$ ipython --no-banner

In [1]: import numpy as np

In [2]: np.set_printoptions(suppress=True, linewidth=160)

In [3]: feats = np.load("run7.npy")

In [4]: feats
Out[4]: 
array([[ 0,  3,  1,  3, -2, -2, -3],
       [ 0,  0,  3,  0,  0, -1,  0],
       [ 0,  0,  0, -3, -1,  3, -3],
       [ 0,  0,  0,  0,  1, -1,  1],
       [ 0,  0,  0,  0,  0,  1, -2],
       [ 0,  0,  0,  0,  0,  0,  2],
       [ 0,  0,  0,  0,  0,  0,  0]])

In [5]: U, sv, VT = np.linalg.svd(feats, full_matrices=False)

In [6]: np.round(U.T @ feats @ VT.T, 2) + 0
Out[6]: 
array([[6.26, 0.  , 0.  , 0.  , 0.  , 0.  , 0.  ],
       [0.  , 5.92, 0.  , 0.  , 0.  , 0.  , 0.  ],
       [0.  , 0.  , 2.98, 0.  , 0.  , 0.  , 0.  ],
       [0.  , 0.  , 0.  , 1.41, 0.  , 0.  , 0.  ],
       [0.  , 0.  , 0.  , 0.  , 0.87, 0.  , 0.  ],
       [0.  , 0.  , 0.  , 0.  , 0.  , 0.4 , 0.  ],
       [0.  , 0.  , 0.  , 0.  , 0.  , 0.  , 0.  ]])

In [7]: (sv > 1e-8).sum()
Out[7]: np.int64(6)

In [8]: np.abs(np.diag(np.linalg.qr(feats)[1])) > 1e-9
Out[8]: array([False, False, False, False, False, False, False])

In [9]: np.allclose(feats[:-1].T @ np.linalg.lstsq(feats[:-1].T, feats[-1])[0], feats[-1])
Out[9]: True

In [10]: np.round(feats @ np.linalg.pinv(feats) @ feats, 2) + 0
Out[10]: 
array([[ 0.,  3.,  1.,  3., -2., -2., -3.],
       [ 0.,  0.,  3.,  0.,  0., -1.,  0.],
       [ 0.,  0.,  0., -3., -1.,  3., -3.],
       [ 0.,  0.,  0.,  0.,  1., -1.,  1.],
       [ 0.,  0.,  0.,  0.,  0.,  1., -2.],
       [ 0.,  0.,  0.,  0.,  0.,  0.,  2.],
       [ 0.,  0.,  0.,  0.,  0.,  0.,  0.]])

In [11]: U, sv, VT = np.linalg.svd(feats)

In [12]: V = VT[:(sv > 1e-8).sum()]

In [13]: rng = np.random.default_rng(59)

In [14]: x0 = feats[1] + 2 * feats[2] + rng.integers(2) * np.eye(7)[4]

In [15]: x0
Out[15]: array([ 0.,  0.,  3., -6., -1.,  5., -6.])

In [16]: np.allclose(V.T @ V @ x0, x0)
Out[16]: True

In [17]: mat = np.load("w.npy")

In [18]: mat
Out[18]: 
array([[-1.94,  1.  , -0.18,  2.04, -0.11,  1.05,  0.8 ,  1.1 , -1.  ],
       [-1.97,  1.01, -0.04,  2.11, -0.17,  1.04,  1.11,  0.89, -1.14],
       [-2.04,  0.9 ,  0.06,  1.88, -0.08,  1.05,  0.87,  1.  , -1.05],
       [-1.97,  0.85, -0.03,  2.09,  0.04,  1.01,  1.02,  0.91, -0.92],
       [-2.07,  0.99, -0.09,  2.07,  0.11,  0.93,  1.15,  0.9 , -0.93],
       [ 0.87,  0.89, -2.08,  0.91, -1.84,  0.01,  2.01, -1.89,  1.96],
       [ 1.  ,  0.95, -1.92,  1.  , -1.78,  0.26,  1.9 , -1.99,  1.97],
       [ 0.94,  1.1 , -2.12,  1.24, -1.88,  0.05,  2.13, -1.87,  2.05],
       [ 1.08,  0.92, -1.87,  1.01, -2.05, -0.12,  2.17, -2.18,  2.16],
       [ 1.02,  1.01, -2.04,  1.04, -1.98,  0.09,  2.03, -1.82,  2.03],
       [ 0.1 , -0.96,  2.01, -1.07,  0.03,  0.96,  1.02, -1.81, -2.1 ],
       [ 0.07, -0.9 ,  2.13, -0.99,  0.03,  1.15,  0.91, -1.9 , -2.06],
       [ 0.11, -1.09,  2.02, -0.98, -0.07,  0.97,  1.08, -1.99, -2.11],
       [-0.07, -0.96,  1.84, -0.98,  0.04,  1.08,  0.87, -1.95, -1.9 ],
       [-0.11, -0.98,  1.99, -0.97, -0.01,  0.96,  0.99, -1.83, -2.08]])

In [19]: U, sv, VT = np.linalg.svd(mat, full_matrices=False)

In [20]: print(sv.round(2))
[11.17  8.49  7.83  0.44  0.37  0.29  0.25  0.18  0.12]

In [21]: U.shape, sv.shape, VT.shape
Out[21]: ((15, 9), (9,), (9, 9))

In [22]: round(np.sqrt((sv ** 2).sum()), 2), round(np.linalg.norm(mat), 2)
Out[22]: (np.float64(16.08), np.float64(16.08))

In [23]: np.round(U.T @ mat @ VT.T, 2) + 0
Out[23]: 
array([[11.17,  0.  ,  0.  ,  0.  ,  0.  ,  0.  ,  0.  ,  0.  ,  0.  ],
       [ 0.  ,  8.49,  0.  ,  0.  ,  0.  ,  0.  ,  0.  ,  0.  ,  0.  ],
       [ 0.  ,  0.  ,  7.83,  0.  ,  0.  ,  0.  ,  0.  ,  0.  ,  0.  ],
       [ 0.  ,  0.  ,  0.  ,  0.44,  0.  ,  0.  ,  0.  ,  0.  ,  0.  ],
       [ 0.  ,  0.  ,  0.  ,  0.  ,  0.37,  0.  ,  0.  ,  0.  ,  0.  ],
       [ 0.  ,  0.  ,  0.  ,  0.  ,  0.  ,  0.29,  0.  ,  0.  ,  0.  ],
       [ 0.  ,  0.  ,  0.  ,  0.  ,  0.  ,  0.  ,  0.25,  0.  ,  0.  ],
       [ 0.  ,  0.  ,  0.  ,  0.  ,  0.  ,  0.  ,  0.  ,  0.18,  0.  ],
       [ 0.  ,  0.  ,  0.  ,  0.  ,  0.  ,  0.  ,  0.  ,  0.  ,  0.12]])

In [24]: np.round(VT @ VT.T, 2) + 0
Out[24]: 
array([[1., 0., 0., 0., 0., 0., 0., 0., 0.],
       [0., 1., 0., 0., 0., 0., 0., 0., 0.],
       [0., 0., 1., 0., 0., 0., 0., 0., 0.],
       [0., 0., 0., 1., 0., 0., 0., 0., 0.],
       [0., 0., 0., 0., 1., 0., 0., 0., 0.],
       [0., 0., 0., 0., 0., 1., 0., 0., 0.],
       [0., 0., 0., 0., 0., 0., 1., 0., 0.],
       [0., 0., 0., 0., 0., 0., 0., 1., 0.],
       [0., 0., 0., 0., 0., 0., 0., 0., 1.]])

In [25]: x0 = np.array([2, -1, -5, 0, -4, 3, -3, -4, -3])

In [26]: rhs = mat @ x0

In [27]: np.round(np.linalg.pinv(mat) @ mat, 2) + 0
Out[27]: 
array([[1., 0., 0., 0., 0., 0., 0., 0., 0.],
       [0., 1., 0., 0., 0., 0., 0., 0., 0.],
       [0., 0., 1., 0., 0., 0., 0., 0., 0.],
       [0., 0., 0., 1., 0., 0., 0., 0., 0.],
       [0., 0., 0., 0., 1., 0., 0., 0., 0.],
       [0., 0., 0., 0., 0., 1., 0., 0., 0.],
       [0., 0., 0., 0., 0., 0., 1., 0., 0.],
       [0., 0., 0., 0., 0., 0., 0., 1., 0.],
       [0., 0., 0., 0., 0., 0., 0., 0., 1.]])

In [28]: rhs = rhs + 0.3 * rng.normal(size=15)

In [29]: print(rhs.round(2))
[-3.71 -3.84 -5.27 -5.99 -6.77 14.26 14.57 14.64 14.24 14.82  4.52  5.1   5.46  5.38  4.72]

In [30]: coef, *_ = np.linalg.lstsq(mat, rhs)

In [31]: print([round(float(np.linalg.norm(np.linalg.solve(mat.T @ mat + lam * np.eye(9), mat.T @ rhs))), 2) for lam in (0, 1, 10, 100)])
[11.83, 3.95, 3.43, 1.79]

In [32]: print(coef.round())
[ 3.  2. -5.  0. -5.  1. -4. -5. -6.]

In [33]: np.round(mat.T @ (rhs - mat @ coef), 2) + 0
Out[33]: array([0., 0., 0., 0., 0., 0., 0., 0., 0.])

In [34]: coef.round(2)
Out[34]: array([ 2.98,  1.93, -5.39,  0.31, -4.78,  1.03, -4.22, -4.93, -5.69])

In [35]: W0 = np.loadtxt("sample6.csv", delimiter=",")

In [36]: print(W0)
[[0. 0. 0. 0. 0. 0. 0. 0. 0. 0. 0.]
 [0. 0. 0. 0. 0. 0. 0. 0. 0. 0. 0.]
 [0. 0. 0. 1. 0. 0. 0. 1. 0. 0. 0.]
 [0. 0. 1. 0. 1. 0. 0. 0. 1. 0. 0.]
 [0. 0. 0. 1. 0. 0. 0. 1. 0. 1. 0.]
 [0. 0. 0. 0. 0. 0. 0. 1. 1. 1. 0.]
 [0. 0. 0. 0. 0. 0. 0. 1. 1. 0. 0.]
 [0. 0. 1. 0. 1. 1. 1. 0. 0. 0. 1.]
 [0. 0. 0. 1. 0. 1. 1. 0. 0. 1. 0.]
 [0. 0. 0. 0. 1. 1. 0. 0. 1. 0. 0.]
 [0. 0. 0. 0. 0. 0. 0. 1. 0. 0. 0.]]

In [37]: U, sv, VT = np.linalg.svd(W0)

In [38]: V = VT[:(sv > 1e-8).sum()]

In [39]: x0 = W0[8] + 4 * W0[1] + rng.integers(2) * np.eye(11)[4]

In [40]: print(x0)
[0. 0. 0. 1. 1. 1. 1. 0. 0. 1. 0.]

In [41]: np.linalg.matrix_rank(np.vstack([W0, x0]))
Out[41]: np.int64(9)

In [42]: np.round(V.T @ V, 2) + 0
Out[42]: 
array([[ 0.  ,  0.  ,  0.  ,  0.  ,  0.  ,  0.  ,  0.  ,  0.  ,  0.  ,  0.  ,  0.  ],
       [ 0.  ,  0.  ,  0.  ,  0.  ,  0.  ,  0.  ,  0.  ,  0.  ,  0.  ,  0.  ,  0.  ],
       [ 0.  ,  0.  ,  0.75,  0.  ,  0.25, -0.25,  0.25,  0.  ,  0.  ,  0.  ,  0.  ],
       [ 0.  ,  0.  ,  0.  ,  1.  ,  0.  ,  0.  ,  0.  ,  0.  ,  0.  ,  0.  ,  0.  ],
       [ 0.  ,  0.  ,  0.25,  0.  ,  0.75,  0.25, -0.25,  0.  ,  0.  ,  0.  ,  0.  ],
       [ 0.  ,  0.  , -0.25,  0.  ,  0.25,  0.75,  0.25,  0.  ,  0.  ,  0.  ,  0.  ],
       [ 0.  ,  0.  ,  0.25,  0.  , -0.25,  0.25,  0.75,  0.  ,  0.  ,  0.  ,  0.  ],
       [ 0.  ,  0.  ,  0.  ,  0.  ,  0.  ,  0.  ,  0.  ,  1.  ,  0.  ,  0.  ,  0.  ],
       [ 0.  ,  0.  ,  0.  ,  0.  ,  0.  ,  0.  ,  0.  ,  0.  ,  1.  ,  0.  ,  0.  ],
       [ 0.  ,  0.  ,  0.  ,  0.  ,  0.  ,  0.  ,  0.  ,  0.  ,  0.  ,  1.  ,  0.  ],
       [ 0.  ,  0.  ,  0.  ,  0.  ,  0.  ,  0.  ,  0.  ,  0.  ,  0.  ,  0.  ,  1.  ]])

In [43]: np.allclose(V.T @ V @ x0, x0)
Out[43]: False

In [44]: print(np.round(np.diag(V.T @ V), 2))
[0.   0.   0.75 1.   0.75 0.75 0.75 1.   1.   1.   1.  ]

In [45]: K = np.load("case10.npy")

In [46]: print(K)
[[3 2 3 4 3 5 5 4 5 0 5 2]
 [0 4 1 3 4 0 2 1 4 1 0 5]
 [1 2 2 2 4 4 2 1 3 5 3 5]
 [2 3 1 5 5 5 5 0 3 4 3 3]
 [3 0 1 2 1 5 3 2 0 4 4 2]
 [3 3 2 4 0 3 2 2 2 5 3 3]
 [5 4 4 0 1 4 4 4 4 4 4 2]
 [3 3 4 5 2 0 1 0 0 3 0 1]
 [2 2 1 0 5 0 0 2 3 0 1 2]
 [3 1 3 4 2 3 0 0 1 1 2 3]
 [5 2 0 3 0 1 4 3 0 0 3 4]
 [5 1 2 1 4 1 1 2 2 4 2 1]]

In [47]: U, sv, VT = np.linalg.svd(K, full_matrices=False)

In [48]: U.shape, sv.shape, VT.shape
Out[48]: ((12, 12), (12,), (12, 12))

In [49]: sv.round(2)
Out[49]: array([30.49,  9.16,  7.66,  6.94,  6.72,  5.13,  4.76,  3.8 ,  2.03,  1.45,  0.98,  0.41])

In [50]: np.round(sv / sv[0], 2)
Out[50]: array([1.  , 0.3 , 0.25, 0.23, 0.22, 0.17, 0.16, 0.12, 0.07, 0.05, 0.03, 0.01])

In [51]: np.round(VT @ VT.T, 2) + 0
Out[51]: 
array([[1., 0., 0., 0., 0., 0., 0., 0., 0., 0., 0., 0.],
       [0., 1., 0., 0., 0., 0., 0., 0., 0., 0., 0., 0.],
       [0., 0., 1., 0., 0., 0., 0., 0., 0., 0., 0., 0.],
       [0., 0., 0., 1., 0., 0., 0., 0., 0., 0., 0., 0.],
       [0., 0., 0., 0., 1., 0., 0., 0., 0., 0., 0., 0.],
       [0., 0., 0., 0., 0., 1., 0., 0., 0., 0., 0., 0.],
       [0., 0., 0., 0., 0., 0., 1., 0., 0., 0., 0., 0.],
       [0., 0., 0., 0., 0., 0., 0., 1., 0., 0., 0., 0.],
       [0., 0., 0., 0., 0., 0., 0., 0., 1., 0., 0., 0.],
       [0., 0., 0., 0., 0., 0., 0., 0., 0., 1., 0., 0.],
       [0., 0., 0., 0., 0., 0., 0., 0., 0., 0., 1., 0.],
       [0., 0., 0., 0., 0., 0., 0., 0., 0., 0., 0., 1.]])

In [52]: print(np.allclose(U * sv @ VT, K))
True

In [53]: np.round(U.T @ U, 2) + 0
Out[53]: 
array([[1., 0., 0., 0., 0., 0., 0., 0., 0., 0., 0., 0.],
       [0., 1., 0., 0., 0., 0., 0., 0., 0., 0., 0., 0.],
       [0., 0., 1., 0., 0., 0., 0., 0., 0., 0., 0., 0.],
       [0., 0., 0., 1., 0., 0., 0., 0., 0., 0., 0., 0.],
       [0., 0., 0., 0., 1., 0., 0., 0., 0., 0., 0., 0.],
       [0., 0., 0., 0., 0., 1., 0., 0., 0., 0., 0., 0.],
       [0., 0., 0., 0., 0., 0., 1., 0., 0., 0., 0., 0.],
       [0., 0., 0., 0., 0., 0., 0., 1., 0., 0., 0., 0.],
       [0., 0., 0., 0., 0., 0., 0., 0., 1., 0., 0., 0.],
       [0., 0., 0., 0., 0., 0., 0., 0., 0., 1., 0., 0.],
       [0., 0., 0., 0., 0., 0., 0., 0., 0., 0., 1., 0.],
       [0., 0., 0., 0., 0., 0., 0., 0., 0., 0., 0., 1.]])

In [54]: np.round(np.cumsum(sv ** 2) / np.sum(sv ** 2), 2)
Out[54]: array([0.75, 0.82, 0.87, 0.91, 0.94, 0.96, 0.98, 0.99, 1.  , 1.  , 1.  , 1.  ])
